$ python -q
>>> import numpy as np
>>> import numpy.linalg as la
>>> np.set_printoptions(precision=2, suppress=True, linewidth=100)
>>> arr = np.loadtxt("m.csv", delimiter=",")
>>> arr
array([[-5.99, -8.92, -2.03],
       [-5.96, -8.94, -1.99],
       [-6.02, -9.03, -2.05],
       [-5.96, -8.98, -1.99],
       [-6.03, -8.99, -2.03],
       [-6.03, -9.01, -2.06],
       [-5.95, -8.92, -2.02],
       [-5.99, -8.99, -1.96],
       [-5.94, -9.08, -1.99],
       [-5.93, -9.01, -2.04],
       [-5.94, -8.99, -2.  ],
       [-5.95, -9.  , -2.07],
       [ 5.03,  7.03,  4.02],
       [ 5.02,  6.93,  4.03],
       [ 4.95,  6.98,  3.96],
       [ 5.01,  6.94,  4.02],
       [ 5.03,  7.  ,  3.96],
       [ 5.04,  7.01,  3.95],
       [ 5.04,  6.98,  3.95],
       [ 5.02,  7.02,  3.99],
       [ 4.96,  6.96,  3.93],
       [ 5.04,  6.99,  3.97],
       [ 5.02,  7.01,  3.94],
       [ 4.95,  6.99,  4.11]])
>>> Xc = arr - arr.mean(axis=0)
>>> vecs = la.svd(Xc)[2][:2]
>>> A2 = Xc - Xc @ vecs.T @ vecs
>>> np.round(A2.std(axis=0), 2) + 0
array([0.03, 0.02, 0.  ])
>>> np.diag(vecs.T @ vecs)
array([0.33, 0.67, 1.  ])
>>> (Xc @ vecs.T).std(axis=0)
array([10.15,  0.04])
>>> C = arr[[21, 10]].astype(float)
>>> for _ in range(7):
...     labels = la.norm(arr[:, None] - C, axis=-1).argmin(axis=1)
...     C = np.array([arr[labels == j].mean(axis=0) for j in range(2)])
... 
>>> labels
array([1, 1, 1, 1, 1, 1, 1, 1, 1, 1, 1, 1, 0, 0, 0, 0, 0, 0, 0, 0, 0, 0, 0, 0])
>>> np.abs(C[1] - C[0]).argmax()
np.int64(1)
>>> C[1] - C[0]
array([-10.98, -15.98,  -6.  ])
>>> C
array([[ 5.01,  6.99,  3.99],
       [-5.97, -8.99, -2.02]])
>>> np.round(la.norm(arr, 2), 2)
np.float64(49.85)
>>> round(la.norm(arr, 1), 2), np.round(la.norm(arr, np.inf), 2)
(np.float64(191.7), np.float64(17.1))
>>> round(arr[21] @ arr[4], 2)
np.float64(-101.29)
>>> round(la.norm(arr) ** 2 / la.norm(arr, 2) ** 2, 2)
np.float64(1.02)
>>> la.norm(arr, axis=0)
array([27.01, 39.44, 15.48])
>>> la.norm(arr, axis=1).argmax()
np.int64(2)
>>> round(float(la.norm(arr, "nuc")), 2)
56.25
>>> round(la.norm(arr[21], 1), 2), round(float(la.norm(arr[21], np.inf)), 2)
(np.float64(16.0), 6.99)
>>> u = np.array([-1, 2])
>>> np.cross(arr[15, :3], arr[22, :3])
array([-0.84,  0.44,  0.28])
>>> np.polyval(u, arr[15])
array([-3.01, -4.94, -2.02])
>>> K = np.array([[1.5, -0.8, 1.5],
...     [1.3, 1.3, -1.2],
...     [-1.0, -1.4, -0.2],
...     [1.1, -0.2, 0.7],
...     [-0.7, 0.5, -0.7],
...     [-1.4, -0.6, -1.6],
...     [2.4, 1.3, 0.0],
...     [0.6, -1.9, 1.4],
...     [0.0, 0.0, -2.0],
...     [-1.1, 0.5, -0.8],
...     [0.2, 1.5, 0.8],
...     [-3.0, -0.8, -0.5],
...     [-0.5, 0.0, -0.5],
...     [-0.6, -1.4, -0.7],
...     [2.1, -1.8, 0.4],
...     [-1.2, -0.3, -0.3],
...     [0.5, 2.6, 0.9],
...     [-0.6, 0.7, 2.7],
...     [0.3, 0.1, 0.8],
...     [0.7, -1.6, -0.9],
...     [1.6, -0.8, -2.0],
...     [0.6, 0.6, 0.6],
...     [-0.7, -0.9, 0.1],
...     [-1.0, 0.5, -0.1]])
>>> K[11] *= 10
>>> K
array([[  1.5,  -0.8,   1.5],
       [  1.3,   1.3,  -1.2],
       [ -1. ,  -1.4,  -0.2],
       [  1.1,  -0.2,   0.7],
       [ -0.7,   0.5,  -0.7],
       [ -1.4,  -0.6,  -1.6],
       [  2.4,   1.3,   0. ],
       [  0.6,  -1.9,   1.4],
       [  0. ,   0. ,  -2. ],
       [ -1.1,   0.5,  -0.8],
       [  0.2,   1.5,   0.8],
       [-30. ,  -8. ,  -5. ],
       [ -0.5,   0. ,  -0.5],
       [ -0.6,  -1.4,  -0.7],
       [  2.1,  -1.8,   0.4],
       [ -1.2,  -0.3,  -0.3],
       [  0.5,   2.6,   0.9],
       [ -0.6,   0.7,   2.7],
       [  0.3,   0.1,   0.8],
       [  0.7,  -1.6,  -0.9],
       [  1.6,  -0.8,  -2. ],
       [  0.6,   0.6,   0.6],
       [ -0.7,  -0.9,   0.1],
       [ -1. ,   0.5,  -0.1]])
>>> # column 0 dominates
>>> u, r1 = K[18], K[6]
>>> u @ r1
np.float64(0.85)
>>> round(float(u @ u), 2)
0.74
>>> p = (u @ r1) / (u @ u) * u
>>> np.round((r1 - p) @ u, 2)
np.float64(0.0)
>>> np.round(la.norm(u + r1) ** 2 + la.norm(u - r1) ** 2, 2)
np.float64(16.38)
